% ipython --no-banner

In [1]: import numpy as np

In [2]: np.set_printoptions(suppress=True, linewidth=120)

In [3]: rnd = lambda a: np.round(a, 2) + 0

In [4]: rng = np.random.default_rng(20)

In [5]: ang = rng.uniform(0, 2 * np.pi, 28)

In [6]: O, _ = np.linalg.qr(np.array([[0.8, -1.9],
   ...:     [-3.1, 0.3],
   ...:     [-1.9, 0.4],
   ...:     [0.2, 1.9],
   ...:     [1.2, -0.1],
   ...:     [1.1, -0.3],
   ...:     [-1.7, 0.0],
   ...:     [0.2, 0.7]]))

In [7]: data = 20 * np.c_[np.cos(ang), np.sin(ang)] @ O.T

In [8]: rnd(data)
Out[8]: 
array([[-11.98,  -4.07,  -0.95,  13.98,   1.69,   0.06,  -3.41,   5.4 ],
       [  0.4 , -13.98,  -8.19,   4.28,   5.44,   4.62,  -7.96,   2.17],
       [-11.54,   9.13,   6.68,   9.08,  -3.45,  -4.21,   4.18,   3.04],
       [  5.41, -13.7 ,  -8.62,  -1.09,   5.29,   5.06,  -7.34,   0.14],
       [ -3.91, -12.61,  -6.88,   8.36,   4.94,   3.71,  -7.56,   3.64],
       [ -8.87,  12.02,   8.05,   5.3 ,  -4.6 ,  -4.88,   6.07,   1.5 ],
       [-10.45,  10.57,   7.4 ,   7.45,  -4.02,  -4.57,   5.1 ,   2.37],
       [ -2.5 ,  14.12,   8.52,  -2.11,  -5.48,  -4.89,   7.85,  -1.36],
       [ 13.35,  -3.47,  -3.6 , -12.89,   1.23,   2.55,  -0.78,  -4.69],
       [ -0.65, -13.78,  -7.95,   5.31,   5.37,   4.44,  -7.94,   2.55],
       [ 12.25,  -7.82,  -6.01, -10.27,   2.94,   3.86,  -3.37,  -3.53],
       [-12.32,  -3.24,  -0.43,  14.06,   1.37,  -0.25,  -2.97,   5.4 ],
       [-11.05,  -5.87,  -2.11,  13.61,   2.39,   0.75,  -4.36,   5.34],
       [ -8.98,  11.94,   8.01,   5.44,  -4.57,  -4.86,   6.01,   1.56],
       [ -7.61,  12.82,   8.37,   3.7 ,  -4.92,  -5.  ,   6.64,   0.87],
       [ 10.78,   6.32,   2.4 , -13.47,  -2.56,  -0.93,   4.59,  -5.3 ],
       [ 10.48,   6.78,   2.71, -13.31,  -2.73,  -1.11,   4.82,  -5.26],
       [ -4.03,  14.  ,   8.63,  -0.47,  -5.41,  -5.01,   7.64,  -0.74],
       [ -9.54,  -8.04,  -3.55,  12.76,   3.22,   1.62,  -5.46,   5.11],
       [ -9.91,  11.13,   7.66,   6.7 ,  -4.25,  -4.7 ,   5.47,   2.06],
       [  0.97, -14.05,  -8.3 ,   3.7 ,   5.46,   4.71,  -7.95,   1.95],
       [ 11.36,  -9.4 ,  -6.82,  -8.81,   3.56,   4.28,  -4.35,  -2.92],
       [  7.5 , -12.87,  -8.39,  -3.57,   4.95,   5.01,  -6.68,  -0.82],
       [-12.03,   8.27,   6.24,   9.89,  -3.11,  -3.98,   3.64,   3.37],
       [ 13.38,  -2.75,  -3.19, -13.17,   0.95,   2.32,  -0.36,  -4.83],
       [ 11.15,  -9.71,  -6.97,  -8.48,   3.68,   4.36,  -4.54,  -2.79],
       [  0.93, -14.05,  -8.29,   3.75,   5.46,   4.7 ,  -7.95,   1.97],
       [-11.27,  -5.49,  -1.86,  13.71,   2.24,   0.6 ,  -4.16,   5.36]])

In [9]: gram = np.cov(data, rowvar=False)

In [10]: rnd(np.linalg.eigvalsh(gram)[::-1])
Out[10]: array([247.03, 157.89,   0.  ,   0.  ,   0.  ,   0.  ,   0.  ,   0.  ])

In [11]: rnd(data.std(axis=0))
Out[11]: array([ 9.25, 10.32,  6.49,  9.05,  3.99,  3.85,  5.64,  3.41])
